% ipython --no-banner

In [1]: import numpy as np

In [2]: import numpy.linalg as la

In [3]: np.set_printoptions(precision=1, suppress=True, linewidth=160)

In [4]: W0 = np.loadtxt("x.csv", delimiter=",")

In [5]: W0
Out[5]: 
array([[ 0.5,  0.6,  0.8,  1.1, -0.7, -0.1,  0.6],
       [ 0.9,  2. ,  0.5,  0.3,  0.1,  1.5, -0.2],
       [-0.8,  0.1, -2.3,  0.3,  1.3, -0.1, -0.1],
       [ 1.1,  1.4, -0.9, -0.8, -1.6,  0.4, -0.8],
       [ 0.8,  0.3, -0.2, -1.3,  1.4,  0.9,  3.3]])

In [6]: vec = np.array([0, 3, 2, 4, 1, 2, 5])

In [7]: h = np.maximum(W0 @ vec, 0)

In [8]: h
Out[8]: array([ 9.9, 10.3,  0. ,  0. , 15. ])

In [9]: left, sig = la.svd(W0)
Traceback (most recent call last):
  Cell In[9], line 1
    left, sig = la.svd(W0)
ValueError: too many values to unpack (expected 2)


In [10]: left, sig, Vt = la.svd(W0, full_matrices=False)

In [11]: round(np.sqrt((sig ** 2).sum()), 1), round(la.norm(W0), 1)
Out[11]: (np.float64(6.5), np.float64(6.5))

In [12]: print(left.shape, sig.shape, Vt.shape)
(5, 5) (5,) (5, 7)

In [13]: sig
Out[13]: array([4.1, 3.6, 2.8, 1.9, 1.2])

In [14]: np.round(la.norm(W0, 1), 1), round(la.norm(W0, np.inf), 1)
Out[14]: (np.float64(5.1), np.float64(8.2))

In [15]: def softmax(z):
    ...:     e = np.exp(z - z.max(axis=-1, keepdims=True))
    ...:     return e / e.sum(axis=-1, keepdims=True)
    ...: 

In [16]: np.round(softmax(10 * W0[3]), 1) + 0
Out[16]: array([0., 1., 0., 0., 0., 0., 0.])

In [17]: att = W0 @ W0.T / np.sqrt(7)

In [18]: softmax(att)[3] @ W0
Out[18]: array([ 1. ,  1.4, -0.6, -0.5, -1.2,  0.5, -0.6])

In [19]: np.round(softmax(att + np.triu(np.full(att.shape, -np.inf), 1)), 1) + 0
Out[19]: 
array([[1. , 0. , 0. , 0. , 0. ],
       [0.1, 0.9, 0. , 0. , 0. ],
       [0. , 0. , 1. , 0. , 0. ],
       [0. , 0.2, 0. , 0.8, 0. ],
       [0. , 0. , 0. , 0. , 1. ]])

In [20]: softmax(att).round(6).argmax(axis=1)
Out[20]: array([0, 1, 2, 3, 4])

In [21]: rng = np.random.default_rng(98898)

In [22]: Y = W0 + rng.integers(-2, 3, (5, 4)) @ rng.integers(-2, 3, (4, 7))

In [23]: Y
Out[23]: 
array([[  2.5,   0.6,  -0.2,  -0.9,  -2.7,   3.9,  -0.4],
       [  1.9,  -6. ,  -0.5,   3.3,   3.1,  -1.5,   7.8],
       [  8.2,   2.1, -10.3,  -2.7,  -6.7,   2.9,  -6.1],
       [ -4.9,   1.4,  -0.9,  -2.8,  -3.6,  -1.6,  -2.8],
       [ -3.2,   0.3,  -2.2,  -1.3,  -0.6,  -5.1,   1.3]])

In [24]: la.matrix_rank(Y - W0, tol=1e-8)
Out[24]: np.int64(4)

In [25]: np.abs(Y - W0).sum(axis=1)
Out[25]: array([12., 27., 39., 14., 16.])

In [26]: Y = np.array([[0]])

In [27]: basis = np.array([[-1, -5, -3, -2], [-5, 0, 8, 4], [1, -1, 4, 4], [8, -8, -8, 7]])

In [28]: feats = np.block([[Y, np.zeros((1, 4))], [np.zeros((4, 1)), basis]])

In [29]: feats
Out[29]: 
array([[ 0.,  0.,  0.,  0.,  0.],
       [ 0., -1., -5., -3., -2.],
       [ 0., -5.,  0.,  8.,  4.],
       [ 0.,  1., -1.,  4.,  4.],
       [ 0.,  8., -8., -8.,  7.]])

In [30]: np.allclose(feats[:-1].T @ la.lstsq(feats[:-1].T, feats[-1])[0], feats[-1])
Out[30]: False

In [31]: np.unique(feats.round(6), axis=0).shape
Out[31]: (5, 5)

In [32]: np.abs(np.diag(la.qr(feats)[1])) > 1e-9
Out[32]: array([False,  True,  True,  True,  True])

In [33]: la.lstsq(feats[:-1].T, feats[-1])[2]
Out[33]: np.int32(3)

In [34]: np.round(np.trace(la.pinv(feats) @ feats), 1)
Out[34]: np.float64(4.0)

In [35]: np.round(feats @ la.pinv(feats) @ feats, 1) + 0
Out[35]: 
array([[ 0.,  0.,  0.,  0.,  0.],
       [ 0., -1., -5., -3., -2.],
       [ 0., -5.,  0.,  8.,  4.],
       [ 0.,  1., -1.,  4.,  4.],
       [ 0.,  8., -8., -8.,  7.]])

In [36]: rank = la.matrix_rank(feats)

In [37]: rank
Out[37]: np.int64(4)

In [38]: null = la.svd(feats)[2][rank:].T

In [39]: null @ null.T
Out[39]: 
array([[1., 0., 0., 0., 0.],
       [0., 0., 0., 0., 0.],
       [0., 0., 0., 0., 0.],
       [0., 0., 0., 0., 0.],
       [0., 0., 0., 0., 0.]])

In [40]: print([int(la.matrix_rank(feats[:i])) for i in range(1, len(feats) + 1)])
[0, 1, 2, 3, 4]

In [41]: print(la.matrix_rank(feats.T @ feats), la.matrix_rank(feats @ feats.T))
4 4

In [42]: [int(la.matrix_rank(np.delete(feats, i, axis=0))) for i in range(5)]
Out[42]: [4, 3, 3, 3, 3]

In [43]: np.round(la.det(feats), 1)
Out[43]: np.float64(0.0)

In [44]: print((la.matrix_power((feats != 0) + (feats.T != 0) + np.eye(5), 5) > 0).astype(int))
[[1 0 0 0 0]
 [0 1 1 1 1]
 [0 1 1 1 1]
 [0 1 1 1 1]
 [0 1 1 1 1]]

In [45]: np.sort(la.eigvals(feats).real)
Out[45]: array([-5.5,  0. ,  1.6,  7. ,  7. ])

In [46]: np.flatnonzero(la.matrix_power((feats != 0) + (feats.T != 0) + np.eye(5), 5)[4])
Out[46]: array([1, 2, 3, 4])

In [47]: data = np.load("case3.npy")

In [48]: print(data)
[[-3 -1 -3 -1 -3 -1]
 [ 2  3  2  3  2  3]
 [-2 -3 -2 -3 -2 -3]
 [-3 -1 -3 -1 -3 -1]
 [ 2  3  2  3  2  3]
 [-2 -3 -2 -3 -2 -3]]

In [49]: left, sig, Vt = la.svd(data)

In [50]: vecs = Vt[:(sig > 1e-8).sum()]

In [51]: vec = data[4] + 5 * data[3] + rng.integers(2) * np.eye(6)[4]

In [52]: print(vec)
[-13.  -2. -13.  -2. -12.  -2.]

In [53]: la.matrix_rank(np.vstack([data, vec]))
Out[53]: np.int64(3)

In [54]: np.diag(vecs.T @ vecs)
Out[54]: array([0.3, 0.3, 0.3, 0.3, 0.3, 0.3])

In [55]: F = np.array([[3, -3, 1, 6, -6, 2],
    ...:     [1, 3, -1, 2, 6, -2],
    ...:     [2, 2, -1, 4, 4, -2],
    ...:     [-3, 3, -1, 0, 0, 0],
    ...:     [-1, -3, 1, 0, 0, 0],
    ...:     [-2, -2, 1, 0, 0, 0]])

In [56]: ang = np.radians(7)

In [57]: Rm = np.eye(6)

In [58]: Rm[1, 1] = Rm[5, 5] = np.cos(ang)

In [59]: Rm[1, 5], Rm[5, 1] = -np.sin(ang), np.sin(ang)

In [60]: Rm
Out[60]: 
array([[ 1. ,  0. ,  0. ,  0. ,  0. ,  0. ],
       [ 0. ,  1. ,  0. ,  0. ,  0. , -0.1],
       [ 0. ,  0. ,  1. ,  0. ,  0. ,  0. ],
       [ 0. ,  0. ,  0. ,  1. ,  0. ,  0. ],
       [ 0. ,  0. ,  0. ,  0. ,  1. ,  0. ],
       [ 0. ,  0.1,  0. ,  0. ,  0. ,  1. ]])

In [61]: Y = F @ Rm.T

In [62]: print(np.abs(Y - F).max(axis=0))
[0.  0.2 0.  0.  0.  0.4]

In [63]: round(la.det(Rm), 1), round(np.trace(Rm), 1)
Out[63]: (np.float64(1.0), np.float64(6.0))

In [64]: Y
Out[64]: 
array([[ 3. , -3.2,  1. ,  6. , -6. ,  1.6],
       [ 1. ,  3.2, -1. ,  2. ,  6. , -1.6],
       [ 2. ,  2.2, -1. ,  4. ,  4. , -1.7],
       [-3. ,  3. , -1. ,  0. ,  0. ,  0.4],
       [-1. , -3. ,  1. ,  0. ,  0. , -0.4],
       [-2. , -2. ,  1. ,  0. ,  0. , -0.2]])

In [65]: np.allclose(F @ F.T, Y @ Y.T)
Out[65]: True

In [66]: la.norm(Y, axis=1)
Out[66]: array([9.7, 7.4, 6.7, 4.4, 3.3, 3. ])

In [67]: round(la.norm(Y[3] - Y[2]), 1)
Out[67]: np.float64(7.9)

In [68]: round(la.norm(Y) ** 2 / la.norm(Y, 2) ** 2, 1)
Out[68]: np.float64(1.8)

In [69]: arr = np.load("arr.npy")

In [70]: arr
Out[70]: 
array([[ 1.,  0.,  1.,  0.,  3.,  0.,  0.],
       [ 2.,  1.,  0.,  2.,  0.,  0.,  0.],
       [ 2.,  0.,  2.,  1.,  1.,  2.,  0.],
       [ 1.,  1.,  0.,  2.,  1.,  0.,  2.],
       [ 0.,  0.,  0.,  0., -3.,  2.,  2.],
       [ 0.,  0.,  0.,  0., -1.,  1.,  2.],
       [ 0.,  0.,  0.,  0.,  2.,  1.,  0.]])

In [71]: labels = rng.permutation(7)

In [72]: labels
Out[72]: array([0, 3, 1, 2, 4, 5, 6])

In [73]: Y = arr[labels][:, labels]

In [74]: Y
Out[74]: 
array([[ 1.,  0.,  0.,  1.,  3.,  0.,  0.],
       [ 1.,  2.,  1.,  0.,  1.,  0.,  2.],
       [ 2.,  2.,  1.,  0.,  0.,  0.,  0.],
       [ 2.,  1.,  0.,  2.,  1.,  2.,  0.],
       [ 0.,  0.,  0.,  0., -3.,  2.,  2.],
       [ 0.,  0.,  0.,  0., -1.,  1.,  2.],
       [ 0.,  0.,  0.,  0.,  2.,  1.,  0.]])

In [75]: np.allclose(Y, arr)
Out[75]: False

In [76]: np.trace(Y)
Out[76]: np.float64(4.0)

In [77]: np.diag(Y)
Out[77]: array([ 1.,  2.,  1.,  2., -3.,  1.,  0.])

In [78]: Y = arr + rng.integers(-2, 3, (7, 6)) @ rng.integers(-2, 3, (6, 7))

In [79]: Y
Out[79]: 
array([[ -1.,  -7.,  -3.,   1.,   0.,   0.,  -4.],
       [ -2.,   2.,   0.,   7.,  -4.,  -6.,   1.],
       [ -7.,   5.,  -2.,   3.,   0., -10.,   9.],
       [  2.,   2.,   4.,  -1.,   3.,   2.,   4.],
       [  1.,  -5.,   4.,  -5.,  -8.,   6.,   3.],
       [ -4.,   1.,   2.,   6.,   1.,  -4.,   3.],
       [  4.,   8.,   6.,   0.,   8.,   3.,   2.]])

In [80]: print(np.abs(Y - arr).sum(axis=1))
[21. 21. 42. 15. 25. 21. 28.]

In [81]: cov = Y.T @ Y

In [82]: (Y @ Y.T).shape
Out[82]: (7, 7)

In [83]: la.matrix_rank(cov)
Out[83]: np.int64(7)

In [84]: np.round(la.svd(Y, compute_uv=False) ** 2, 1) + 0
Out[84]: array([445.3, 294.9, 139.9,  50. ,  27.3,   2.6,   0. ])

In [85]: print(np.sort(np.abs(la.eigvals(arr))))
[0.3 0.5 1.  2.2 2.4 3.4 3.6]

In [86]: np.round(la.det(arr), 1)
Out[86]: np.float64(-8.0)

In [87]: arr.inv()
Traceback (most recent call last):
  Cell In[87], line 1
    arr.inv()
AttributeError: 'numpy.ndarray' object has no attribute 'inv'


In [88]: la.determinant(arr)
Traceback (most recent call last):
  Cell In[88], line 1
    la.determinant(arr)
AttributeError: module 'numpy.linalg' has no attribute 'determinant'


In [89]: print(la.matrix_power(arr, 4))
[[ 35.   6.  28.  21. -46. 100.  94.]
 [ 80.  29.  42.  68.  98.  92. 108.]
 [ 89.  21.  63.  61.  57. 160. 158.]
 [ 70.  28.  33.  63.  87.  94. 110.]
 [  0.   0.   0.   0. 123. -34. -34.]
 [  0.   0.   0.   0.  72. -11. -12.]
 [  0.   0.   0.   0. -89.  49.  50.]]

In [90]: arr @ arr
Out[90]: 
array([[ 3.,  0.,  3.,  1., -5.,  8.,  6.],
       [ 6.,  3.,  2.,  6.,  8.,  0.,  4.],
       [ 7.,  1.,  6.,  4.,  4.,  8.,  8.],
       [ 5.,  3.,  1.,  6.,  6.,  4.,  6.],
       [ 0.,  0.,  0.,  0., 11., -2., -2.],
       [ 0.,  0.,  0.,  0.,  6.,  1.,  0.],
       [ 0.,  0.,  0.,  0., -7.,  5.,  6.]])

In [91]: E = np.array([[-2, 1, 2, 1, 2, -2, 2, -2],
    ...:     [-1, 1, 2, 0, 0, 0, 2, 0],
    ...:     [-1, -1, 1, 2, 4, 1, 0, 0],
    ...:     [1, 1, -2, 0, 0, 0, -2, -1],
    ...:     [-1, 1, 2, 1, 2, -2, -1, 2],
    ...:     [-1, 0, 0, 0, 0, -2, -2, -2],
    ...:     [-2, 1, 1, -2, -4, -2, 2, -2]])

In [92]: E
Out[92]: 
array([[-2,  1,  2,  1,  2, -2,  2, -2],
       [-1,  1,  2,  0,  0,  0,  2,  0],
       [-1, -1,  1,  2,  4,  1,  0,  0],
       [ 1,  1, -2,  0,  0,  0, -2, -1],
       [-1,  1,  2,  1,  2, -2, -1,  2],
       [-1,  0,  0,  0,  0, -2, -2, -2],
       [-2,  1,  1, -2, -4, -2,  2, -2]])

In [93]: Y = E[0, 0] * E[1:] - np.outer(E[1:, 0], E[0])

In [94]: Y
Out[94]: 
array([[ 0, -1, -2,  1,  2, -2, -2, -2],
       [ 0,  3,  0, -3, -6, -4,  2, -2],
       [ 0, -3,  2, -1, -2,  2,  2,  4],
       [ 0, -1, -2, -1, -2,  2,  4, -6],
       [ 0,  1,  2,  1,  2,  2,  6,  2],
       [ 0,  0,  2,  6, 12,  0,  0,  0]])

In [95]: print(la.matrix_rank(Y), la.matrix_rank(E))
6 7

In [96]: E[:, 0] / E[0, 0]
Out[96]: array([ 1. ,  0.5,  0.5, -0.5,  0.5,  0.5,  1. ])

In [97]: J = np.load("block18.npy")

In [98]: J
Out[98]: 
array([[ 2,  0,  3,  0, 10,  8,  3,  1],
       [ 0,  0,  4,  0,  8,  8,  3,  3],
       [ 0,  0,  4,  1,  4,  6,  2,  5],
       [ 8,  0,  0,  5, 10,  0,  0,  0],
       [ 0,  0,  3,  0,  6,  6,  2,  3],
       [ 0,  0,  5,  0,  6,  8,  3,  5],
       [ 0,  0,  3,  0,  6,  6,  2,  3],
       [ 3,  0,  0,  7,  6,  0,  0,  0],
       [ 0,  1,  0, 17,  0,  0,  0,  1],
       [ 0,  0,  4,  0,  8,  8,  3,  3],
       [ 1,  0,  2,  0,  8,  6,  2,  1],
       [ 8,  0,  0,  5, 10,  0,  0,  0],
       [ 0,  0,  7,  7,  0,  6,  2, 11],
       [ 6,  0,  0,  1, 10,  0,  0,  0],
       [ 0,  0,  9,  5,  0,  8,  3, 13],
       [ 0,  0,  4,  7,  0,  4,  1,  7],
       [ 1,  0,  2,  0,  8,  6,  2,  1],
       [ 0,  0,  1, 13,  0,  0,  0,  5],
       [ 0,  0,  2,  9,  0,  2,  0,  5],
       [ 0,  0,  0,  5,  4,  2,  0,  1],
       [ 0,  0,  9,  5,  0,  8,  3, 13],
       [ 0,  0,  3,  0,  6,  6,  2,  3],
       [ 0,  0,  7,  7,  0,  6,  2, 11],
       [ 0,  0,  0,  5,  4,  2,  0,  1],
       [ 3,  0,  1,  0, 10,  6,  2,  0],
       [ 0,  0,  3, 11,  0,  2,  0,  7],
       [ 0,  0,  0, 11,  2,  0,  0,  0],
       [ 0,  0,  3,  0,  6,  6,  2,  3],
       [ 0,  0,  0, 13,  0,  0,  0,  1],
       [ 6,  0,  0,  1, 10,  0,  0,  0]])

In [99]: Y = np.c_[J[:, :7] @ np.array([[0, 3, 0, 0, 0, 3, 0],
    ...:     [0, 1, 1, 2, 2, 0, 3],
    ...:     [3, 3, 2, 0, 2, 0, 3],
    ...:     [1, 3, 3, 1, 2, 0, 0],
    ...:     [1, 1, 3, 1, 0, 3, 3],
    ...:     [0, 1, 0, 3, 1, 0, 2],
    ...:     [2, 1, 0, 0, 1, 0, 1]]), np.array([3, 2, 0, 2, 1, 0, 0, 0, 2, 0, 2, 0, 3, 0, 1, 0, 1, 3, 2, 0, 0, 0, 1, 0, 1, 0, 0, 2, 3, 3])]

In [100]: print(Y)
[[25 36 36 34 17 36 58  3]
 [26 31 32 32 19 24 55  2]
 [21 27 23 23 18 12 38  0]
 [15 49 45 15 10 54 30  2]
 [19 23 24 24 14 18 41  1]
 [27 32 28 30 21 18 52  0]
 [19 23 24 24 14 18 41  0]
 [13 36 39 13 14 27 18  0]
 [17 52 52 19 36  0  3  2]
 [26 31 32 32 19 24 55  0]
 [18 25 28 26 12 27 44  2]
 [15 49 45 15 10 54 30  0]
 [32 50 35 25 36  0 35  3]
 [11 31 33 11  2 48 30  0]
 [38 53 33 29 39  0 46  1]
 [21 38 29 19 27  0 21  0]
 [18 25 28 26 12 27 44  1]
 [16 42 41 13 28  0  3  3]
 [15 35 31 15 24  0 10  2]
 [ 9 21 27 15 12 12 16  0]
 [38 53 33 29 39  0 46  0]
 [19 23 24 24 14 18 41  0]
 [32 50 35 25 36  0 35  1]
 [ 9 21 27 15 12 12 16  0]
 [17 30 32 28 10 39 47  1]
 [20 44 39 17 30  0 13  0]
 [13 35 39 13 22  6  6  0]
 [19 23 24 24 14 18 41  2]
 [13 39 39 13 26  0  0  3]
 [11 31 33 11  2 48 30  3]]

In [101]: la.norm(la.qr(J)[0].T @ Y, axis=0) ** 2 / ((Y ** 2).sum(axis=0) + 1e-12)
Out[101]: array([1. , 1. , 1. , 1. , 1. , 1. , 1. , 0.6])

In [102]: np.round(la.norm(Y - J @ la.lstsq(J, Y)[0], axis=0), 1) + 0
Out[102]: array([0. , 0. , 0. , 0. , 0. , 0. , 0. , 5.5])

In [103]: la.matrix_rank(np.c_[J, Y])
Out[103]: np.int64(9)
